% ipython --no-banner

In [1]: import numpy as np

In [2]: np.set_printoptions(suppress=True, linewidth=140)

In [3]: rd = lambda a: np.round(a, 3) + 0

In [4]: J = np.loadtxt("x.csv", delimiter=",")

In [5]: rd(J)
Out[5]: 
array([[ 0.162, -0.598, -0.598, -0.359, -0.359],
       [-0.598,  0.573, -0.427, -0.256, -0.256],
       [-0.598, -0.427,  0.573, -0.256, -0.256],
       [-0.359, -0.256, -0.256,  0.846, -0.154],
       [-0.359, -0.256, -0.256, -0.154,  0.846]])

In [6]: w, V = np.linalg.eig(J)

In [7]: rd(np.sort(np.linalg.eigvals(J.T)))
Out[7]: array([-1.,  1.,  1.,  1.,  1.])

In [8]: rd(np.sort(np.linalg.eigvals(np.linalg.inv(J))))
Out[8]: array([-1.,  1.,  1.,  1.,  1.])

In [9]: O, V = np.linalg.qr(J[:, :1])[0], np.linalg.qr(J[:, 1:])[0]

In [10]: sig = np.linalg.svd(O.T @ V, compute_uv=False)

In [11]: rd(np.linalg.norm(O @ O.T - V @ V.T, 2))
Out[11]: np.float64(1.0)

In [12]: rd(np.degrees(np.arccos(sig.clip(0, 1))))
Out[12]: array([90.])

In [13]: O, _ = np.linalg.qr(np.array([[1.3, 1.1, 0.3, 0.8, 1.4],
    ...:     [-0.3, 0.1, 0.2, 1.1, -0.7],
    ...:     [-0.8, 1.4, 0.1, 0.2, 1.7],
    ...:     [-0.4, -0.3, -1.4, -0.2, 0.2],
    ...:     [0.8, 2.2, -0.3, -1.4, 0.6]]))

In [14]: w = np.array([8, 0, 6, 9, 5])

In [15]: m1 = O @ np.diag(w) @ O.T

In [16]: rd(m1)
Out[16]: 
array([[ 7.985,  0.987, -0.821,  0.227, -0.313],
       [ 0.987,  6.389,  0.272,  0.679, -1.597],
       [-0.821,  0.272,  2.971,  0.41 , -3.388],
       [ 0.227,  0.679,  0.41 ,  6.388, -0.51 ],
       [-0.313, -1.597, -3.388, -0.51 ,  4.267]])

In [17]: left, sig, Vt = np.linalg.svd(m1)

In [18]: rd(sig)
Out[18]: array([9., 8., 6., 5., 0.])

In [19]: A2 = left[:, :4] @ np.diag(sig[:4]) @ Vt[:4]

In [20]: np.linalg.matrix_rank(A2)
Out[20]: np.int64(4)

In [21]: rd(A2)
Out[21]: 
array([[ 7.985,  0.987, -0.821,  0.227, -0.313],
       [ 0.987,  6.389,  0.272,  0.679, -1.597],
       [-0.821,  0.272,  2.971,  0.41 , -3.388],
       [ 0.227,  0.679,  0.41 ,  6.388, -0.51 ],
       [-0.313, -1.597, -3.388, -0.51 ,  4.267]])

In [22]: rd(np.abs(m1 - A2).max())
Out[22]: np.float64(0.0)

In [23]: np.linalg.matrix_rank(m1, rtol=0.05)
Out[23]: np.int64(4)

In [24]: rd(np.linalg.norm(m1 - A2) / np.linalg.norm(m1))
Out[24]: np.float64(0.0)
